$ ipython --no-banner

In [1]: import numpy as np

In [2]: np.set_printoptions(precision=2, suppress=True, linewidth=140)

In [3]: F = np.load("test7.npy")

In [4]: print(F)
[[ 0 -2  0  5]
 [ 2  0 -9  2]
 [ 0  9  0  9]
 [-5 -2 -9  0]]

In [5]: x0 = np.array([0, 1, -3, -3])

In [6]: print(F @ np.eye(4)[2])
[ 0. -9.  0. -9.]

In [7]: print(np.einsum("ij,j->i", F, x0))
[-17  21 -18  25]

In [8]: print(F @ (2 * x0))
[-34  42 -36  50]

In [9]: print(F * x0)
[[  0  -2   0 -15]
 [  0   0  27  -6]
 [  0   9   0 -27]
 [  0  -2  27   0]]

In [10]: print(F @ np.ones(4))
[  3.  -5.  18. -16.]

In [11]: print(np.linalg.norm(F @ x0) <= np.linalg.norm(F, 2) * np.linalg.norm(x0) + 1e-9)
True

In [12]: proj = np.triu(np.array([[-2, 1, -2, 1], [1, 1, -1, 2], [-2, 2, 2, 2], [0, 0, 0, -1]]), 1) + np.eye(4)

In [13]: M2 = proj @ F @ np.linalg.inv(proj)

In [14]: print(np.linalg.matrix_rank(M2))
4

In [15]: print(np.round(np.poly(M2), 2) + 0)
[   1.    0.  195.    0. 3969.]

In [16]: print(round(float(np.linalg.det(M2)), 2))
3969.0

In [17]: x0 = np.array([-3, 2, 0, -1])

In [18]: print(x0 @ F @ x0)
0

In [19]: print(np.round(np.linalg.eigvals(F).real, 2) + 0)
[0. 0. 0. 0.]

In [20]: Q = np.linalg.solve(np.eye(4) - F, np.eye(4) + F)

In [21]: print(np.round(np.linalg.det(Q), 2))
1.0

In [22]: M2 = F / np.sqrt((F ** 2).mean(axis=1, keepdims=True))

In [23]: print(F - F.mean(axis=1, keepdims=True))
[[-0.75 -2.75 -0.75  4.25]
 [ 3.25  1.25 -7.75  3.25]
 [-4.5   4.5  -4.5   4.5 ]
 [-1.    2.   -5.    4.  ]]

In [24]: print(np.linalg.norm(M2, axis=1))
[2. 2. 2. 2.]

In [25]: print(M2[1])
[ 0.42  0.   -1.91  0.42]

In [26]: X = np.loadtxt("out0.csv", delimiter=",")

In [27]: print(X)
[[  8.26  -2.2   -1.15  -3.    -2.57  -5.36   4.49]
 [ -0.08  -0.09  -2.05  -4.65   2.34  -4.79   0.18]
 [ -4.01   1.03   4.31   1.15   2.85   1.84 -11.92]
 [ -5.4   -2.24   0.62   0.62  -4.17   0.81  -6.94]
 [ -1.82   0.09   4.27   0.68   1.38  -2.73  -3.52]
 [ -2.2   -2.23  -3.26  -0.17   1.66  -0.13  -1.06]
 [  4.27  -0.33  -0.18  -7.47   0.11  -0.34   3.67]
 [ -0.59  -4.42   1.57   0.19  -2.19   0.87   3.72]
 [ -0.02  -4.74  -4.58   2.77  -6.47  -4.23  -1.28]
 [  2.61  -0.99   1.01   2.59  -1.11   0.69   0.05]
 [  0.89  -1.17   0.93  -3.56   1.09   0.32   9.68]
 [  3.31   0.09   1.41   5.21  -0.17  -0.1   -1.39]
 [  1.47  -2.69   0.85   7.37  -0.93   0.58   4.22]
 [ -2.08  -2.73   4.74   4.29  -2.74  -2.94   6.62]
 [ -5.85  -2.44  -4.39   6.19  -8.55   2.52   0.83]
 [ -4.19   3.09   6.24   4.21   3.92  -2.61   2.82]
 [ -7.26  -0.1    4.66  -7.38  -1.53  -7.8  -12.59]
 [  0.5    3.68  -2.17   4.05  -6.7    5.3   -2.24]
 [  4.04  -5.56   8.62   1.05  -1.79   0.66  -5.03]
 [  2.02   0.07   0.01   5.42  -1.72   0.43  -8.22]
 [ -4.72   2.92  -1.06  -0.24  -2.59  -1.34  -5.83]
 [  4.2    2.24   3.     7.12  -4.31   3.89   5.57]
 [ -1.84  -2.18   3.32   2.35  -2.02  -0.9   -1.22]
 [ -4.4   -1.01  -2.85  -1.47 -12.38   3.05  -1.77]
 [  1.7    2.23  -0.81  -2.93  -6.23   6.48  -6.38]
 [  2.14   2.18   4.23   2.97  -9.01  -0.94   2.83]
 [ -0.36  -1.99   1.2    3.42   0.61  -2.7   -3.38]
 [  1.29  -0.7   -0.69   3.38  -0.58   2.3    5.98]
 [ -1.43  -0.22   0.02   1.71   0.95  -3.86   1.38]
 [  4.08   2.68  -2.27  -9.89  10.55  -0.13   3.01]]

In [28]: Ac = X - X.mean(axis=0)

In [29]: Uu, sig, VT = np.linalg.svd(Ac, full_matrices=False)

In [30]: print(np.abs(VT[0]).argmax())
6

In [31]: print(np.round(Ac.mean(axis=0), 2) + 0)
[0. 0. 0. 0. 0. 0. 0.]

In [32]: print(round(float((sig ** 2).sum() ** 2 / (sig ** 4).sum()), 2))
4.74

In [33]: print(VT[0] * np.sign(VT[0, np.abs(VT[0]).argmax()]))
[ 0.4  -0.04 -0.07  0.07  0.13  0.03  0.9 ]

In [34]: print(sig ** 2 / (sig ** 2).sum())
[0.31 0.27 0.14 0.1  0.08 0.06 0.04]

In [35]: print(np.searchsorted(np.cumsum(sig ** 2) / (sig ** 2).sum(), 0.9) + 1)
5
